>>> import numpy as np
>>> np.set_printoptions(precision=3, suppress=True, linewidth=120)
>>> rnd = lambda a: np.round(a, 3) + 0
>>> A = np.load("test3.npy")
>>> A
array([[  9.4  ,   1.852,   0.616, -15.289,  -2.179,   3.437,  21.622, -31.323],
       [ -7.135,  -8.493,   4.446,   5.777,   5.762, -14.914,  15.497,  11.776],
       [ 26.635,  11.528,  -3.553,  -2.865,  14.654,  -1.651,  15.129,   6.773],
       [  0.042, -13.211,  29.274,  -6.372,  11.247,  18.407,   6.912, -34.243],
       [ -6.845, -12.479,  -1.245,   3.672,   6.345, -21.198,  20.599, -22.182],
       [ -6.321,   9.004,  20.064,  20.54 ,  -1.338,  21.215,  19.292,  -8.747],
       [ -7.932,  10.482, -13.854, -16.255,  -4.056, -15.516, -17.982,   9.284],
       [ -3.291,  15.632, -14.552,   9.047,  -6.907,  34.545,   8.472,  -6.084],
       [  3.976,  -4.494,  11.484,  38.479,   6.68 , -21.991,  -4.669,  29.827],
       [ -0.228, -12.142, -22.972,  -6.5  ,  -2.691,  39.376,  -5.489,   5.87 ],
       [ -6.836,  13.111, -17.041,  15.348,   4.026, -10.73 , -19.758,  -3.908],
       [ 22.393, -19.446, -16.771,  25.435,  -7.786,  16.348,   5.602,  28.65 ]])
>>> vec = np.array([1, 1, 2, 2, 1, 0, 0, 1])
>>> rhs = A @ vec
>>> rnd(rhs)
array([-51.596,  22.356,  46.754,   9.639, -30.307,  73.806, -52.44 , -11.66 , 135.915, -68.135,   3.007,  41.139])
>>> rnd(np.linalg.solve(A.T @ A, A.T @ rhs))
array([1., 1., 2., 2., 1., 0., 0., 1.])
>>> rnd(np.linalg.lstsq(A, rhs)[0])
array([1., 1., 2., 2., 1., 0., 0., 1.])
>>> rng = np.random.default_rng(8116)
>>> rhs = rhs + 0.02 * rng.normal(size=12)
>>> rnd(rhs)
array([-51.585,  22.398,  46.764,   9.646, -30.337,  73.803, -52.426, -11.667, 135.918, -68.086,   3.007,  41.143])
>>> coef, *_ = np.linalg.lstsq(A, rhs)
>>> [round(float(np.linalg.norm(np.linalg.solve(A.T @ A + lam * np.eye(8), A.T @ rhs))), 2) for lam in (0, 1, 10, 100)]
[3.46, 3.46, 3.45, 3.31]
>>> print(rnd(np.linalg.norm(rhs - A @ coef)))
0.052
>>> rnd(A.T @ (rhs - A @ coef))
array([0., 0., 0., 0., 0., 0., 0., 0.])
>>> proj = A @ np.linalg.solve(A.T @ A, A.T)
>>> rnd(np.trace(proj))
np.float64(8.0)
>>> U, sigma, vt = np.linalg.svd(A, full_matrices=False)
>>> rnd(np.cumsum(sigma ** 2) / np.sum(sigma ** 2))
array([0.32 , 0.561, 0.747, 0.837, 0.905, 0.956, 0.987, 1.   ])
>>> rnd(sigma / sigma[0])
array([1.   , 0.866, 0.762, 0.532, 0.458, 0.402, 0.311, 0.199])
>>> rnd(np.abs(vt[0]))
array([0.067, 0.011, 0.24 , 0.387, 0.029, 0.367, 0.303, 0.749])
>>> rnd(vt @ vt.T)
array([[1., 0., 0., 0., 0., 0., 0., 0.],
       [0., 1., 0., 0., 0., 0., 0., 0.],
       [0., 0., 1., 0., 0., 0., 0., 0.],
       [0., 0., 0., 1., 0., 0., 0., 0.],
       [0., 0., 0., 0., 1., 0., 0., 0.],
       [0., 0., 0., 0., 0., 1., 0., 0.],
       [0., 0., 0., 0., 0., 0., 1., 0.],
       [0., 0., 0., 0., 0., 0., 0., 1.]])
>>> m1 = np.load("x.npy")
>>> m1
array([[0, 1, 0, 1, 0],
       [1, 0, 1, 1, 1],
       [0, 1, 0, 1, 0],
       [1, 1, 1, 0, 1],
       [0, 1, 0, 1, 0]])
>>> # rows 0 and 2 are equal
>>> print(np.abs(np.diag(np.linalg.qr(m1)[1])) > 1e-9)
[ True  True False  True False]
>>> np.allclose(m1[:-1].T @ np.linalg.lstsq(m1[:-1].T, m1[-1])[0], m1[-1])
True
>>> print(np.linalg.lstsq(m1[:-1].T, m1[-1])[2])
3
>>> rnd(np.trace(np.linalg.pinv(m1) @ m1))
np.float64(3.0)
>>> rnd(m1 @ np.linalg.pinv(m1) @ m1)
array([[0., 1., 0., 1., 0.],
       [1., 0., 1., 1., 1.],
       [0., 1., 0., 1., 0.],
       [1., 1., 1., 0., 1.],
       [0., 1., 0., 1., 0.]])
>>> K = np.load("w.npy")
>>> K
array([[-2.,  1.,  1.,  1., -2.,  2.,  0., -1.,  2.],
       [-2.,  2.,  0., -2.,  1., -1.,  0.,  2., -2.],
       [ 0.,  0.,  1.,  0., -2.,  1.,  0.,  0.,  1.],
       [ 0.,  0., -2., -2.,  1.,  3., -1.,  2., -1.],
       [ 0.,  0.,  2., -3.,  2.,  0., -1.,  1.,  2.],
       [ 0.,  0., -2.,  2.,  3.,  1.,  0.,  1., -3.],
       [ 0.,  0.,  0., -1., -2., -3., -2., -2.,  2.],
       [ 0.,  0., -3., -3., -2., -1.,  2.,  3., -2.],
       [ 0.,  0., -3.,  2.,  3.,  0.,  0.,  3.,  3.]])
>>> other = np.linalg.inv(K)
>>> rnd(np.linalg.slogdet(K)[0])
np.float64(-1.0)
>>> rnd(np.linalg.det(K) * other)
array([[ 13250.,  -6625.,   5961.,  -9553.,  15415.,  23472.,   7742.,  10673.,  -3272.],
       [ 13250., -13250.,  13626., -13348.,  22640.,  33802.,  10622.,  15268.,  -4852.],
       [     0.,      0.,  -6812.,   3326.,  -3930.,  -4724.,   -314.,   -616.,   1074.],
       [     0.,      0.,  -5664.,   2322.,   -210.,  -4278.,  -1008.,     48.,   -772.],
       [     0.,      0.,   5802.,   -596.,   -220.,   1954.,   1594.,   1186.,   -304.],
       [     0.,      0.,   1960.,  -3330.,   2150.,   3670.,   2370.,   1780.,     80.],
       [     0.,      0.,   9340.,   -320.,   3350.,   8430.,   5480.,    370.,   -430.],
       [     0.,      0., -12044.,   3562.,  -4910.,  -8788.,  -2368.,  -3042.,   -762.],
       [     0.,      0.,   3206.,  -1188.,   1340.,   4962.,   1132.,   1208.,  -1762.]])
>>> rnd(np.linalg.inv(other))
array([[-2.,  1.,  1.,  1., -2.,  2.,  0., -1.,  2.],
       [-2.,  2.,  0., -2.,  1., -1.,  0.,  2., -2.],
       [ 0.,  0.,  1.,  0., -2.,  1.,  0.,  0.,  1.],
       [ 0.,  0., -2., -2.,  1.,  3., -1.,  2., -1.],
       [ 0.,  0.,  2., -3.,  2.,  0., -1.,  1.,  2.],
       [ 0.,  0., -2.,  2.,  3.,  1.,  0.,  1., -3.],
       [ 0.,  0.,  0., -1., -2., -3., -2., -2.,  2.],
       [ 0.,  0., -3., -3., -2., -1.,  2.,  3., -2.],
       [ 0.,  0., -3.,  2.,  3.,  0.,  0.,  3.,  3.]])
>>> np.allclose(other, K.T)
False
